$ python -q
>>> import numpy as np
>>> np.set_printoptions(suppress=True, linewidth=200)
>>> def rd(a):
...     return np.round(a, 1) + 0
... 
>>> mat = np.array([[-4, -3, 1, 1, -3, -1, 4, 1, -1, -3, 0, -5],
...     [-5, -5, 4, 3, 2, -3, 5, -3, 0, -5, -1, 4],
...     [-1, -2, -4, -4, -5, -3, 2, 0, 4, 3, 5, 1],
...     [2, -3, -3, 2, -2, -3, 3, -4, 4, -4, -3, 2],
...     [-5, 2, -5, -5, 4, -3, -4, -1, 0, 0, -5, 1]])
>>> print(mat)
[[-4 -3  1  1 -3 -1  4  1 -1 -3  0 -5]
 [-5 -5  4  3  2 -3  5 -3  0 -5 -1  4]
 [-1 -2 -4 -4 -5 -3  2  0  4  3  5  1]
 [ 2 -3 -3  2 -2 -3  3 -4  4 -4 -3  2]
 [-5  2 -5 -5  4 -3 -4 -1  0  0 -5  1]]
>>> W = np.array([[0, -2, 2],
...     [-1, -2, -1],
...     [0, -1, -2],
...     [2, 2, 0],
...     [1, 0, -2],
...     [0, 1, 2],
...     [-1, 1, -1],
...     [2, 1, -1],
...     [2, 1, 0],
...     [1, -2, 1],
...     [0, -1, 2],
...     [1, 2, 1]])
>>> beta = np.array([2, 1, 0])
>>> act = np.maximum(mat @ W + beta, 0)
>>> print(np.linalg.matrix_rank(act))
3
>>> print((act > 0).astype(int))
[[0 1 0]
 [1 1 0]
 [1 0 1]
 [1 1 1]
 [0 1 0]]
>>> print((act > 0).mean(axis=0))
[0.6 0.8 0.4]
>>> print(act)
[[ 0 15  0]
 [ 3 41  0]
 [ 1  0 24]
 [ 2 25  4]
 [ 0  1  0]]
>>> C = np.array([[2, 0], [1, 2], [0, 3]])
>>> print(W @ C)
[[-2  2]
 [-4 -7]
 [-1 -8]
 [ 6  4]
 [ 2 -6]
 [ 1  8]
 [-1 -1]
 [ 5 -1]
 [ 5  2]
 [ 0 -1]
 [-1  4]
 [ 4  7]]
>>> print((act @ C).round(6).argmax(axis=1))
[1 1 1 1 1]
>>> X = np.loadtxt("block8.csv", delimiter=",")
>>> print(X)
[[ 1. -2.  0.  0.  0.  0.]
 [-2. -3. -2.  0.  0.  0.]
 [ 0. -2. -3. -2.  0.  0.]
 [ 0.  0. -2. -1. -2.  0.]
 [ 0.  0.  0. -2. -1. -2.]
 [ 0.  0.  0.  0. -2. -3.]]
>>> print(np.unravel_index(np.abs(X).argmax(), X.shape))
(np.int64(1), np.int64(1))
>>> np.zeros(6, 6)
Traceback (most recent call last):
  File "<python-input-18>", line 1, in <module>
    np.zeros(6, 6)
    ~~~~~~~~^^^^^^
TypeError: Cannot interpret '6' as a data type
>>> np.linalg.rank(X)
Traceback (most recent call last):
  File "<python-input-19>", line 1, in <module>
    np.linalg.rank(X)
    ^^^^^^^^^^^^^^
AttributeError: module 'numpy.linalg' has no attribute 'rank'
>>> f = np.array([-3, -2, 3])
>>> print(np.array([np.convolve(row, f, "same") for row in mat]))
[[ 17  -9 -14  10  12 -19 -14  13  14   3   6  10]
 [ 25 -17 -32   0  14  -3 -10  21   6  13 -25 -11]
 [  8  13  14  11   7 -15 -13  -6 -17  -9  -4  13]
 [  5  21  -9  -7  19  -9  -3   5  -8  29 -12 -13]
 [  4  -4  31 -17 -14  30   2 -10  -3  15   7 -17]]
>>> print(np.polyval(f, mat[3]))
[-13 -18 -18 -13  -5 -18 -30 -37 -53 -37 -18 -13]
>>> print(np.convolve(mat[3], f))
[ -6   5  21  -9  -7  19  -9  -3   5  -8  29 -12 -13   6]
>>> f, v = mat[0], mat[2]
>>> print(f @ v)
10
>>> pr = (f @ v) / (f @ f) * f
>>> print((v - pr) @ f)
0.0
>>> print(rd(np.linalg.norm(f + v) ** 2 + np.linalg.norm(f - v) ** 2))
430.0
>>> print(rd(v - pr))
[-0.6 -1.7 -4.1 -4.1 -4.7 -2.9  1.6 -0.1  4.1  3.3  5.   1.6]
>>> print(rd(pr))
[-0.4 -0.3  0.1  0.1 -0.3 -0.1  0.4  0.1 -0.1 -0.3  0.  -0.6]
>>> print(np.linalg.matrix_rank(np.outer(f, v)))
1
>>> rng = np.random.default_rng(1482)
>>> labels = rng.permutation(6)
>>> other = X[:, labels] * rng.choice([-1, 1], 6)
>>> print(other)
[[-0. -2. -1. -0.  0. -0.]
 [-0. -3.  2. -0.  0.  2.]
 [-0. -2. -0.  2.  0.  3.]
 [ 2.  0. -0.  1.  0.  2.]
 [ 1.  0. -0.  2. -2. -0.]
 [ 2.  0. -0. -0. -3. -0.]]
>>> Uu, _, Vt = np.linalg.svd(X.T @ other)
>>> print(rd(np.linalg.lstsq(X, other)[0]))
[[ 0.  0. -1.  0.  0.  0.]
 [ 0.  1.  0.  0.  0.  0.]
 [ 0.  0.  0.  0.  0. -1.]
 [ 0.  0.  0. -1.  0.  0.]
 [-1.  0.  0.  0.  0.  0.]
 [ 0.  0.  0.  0.  1.  0.]]
>>> print(labels)
[4 1 0 3 5 2]
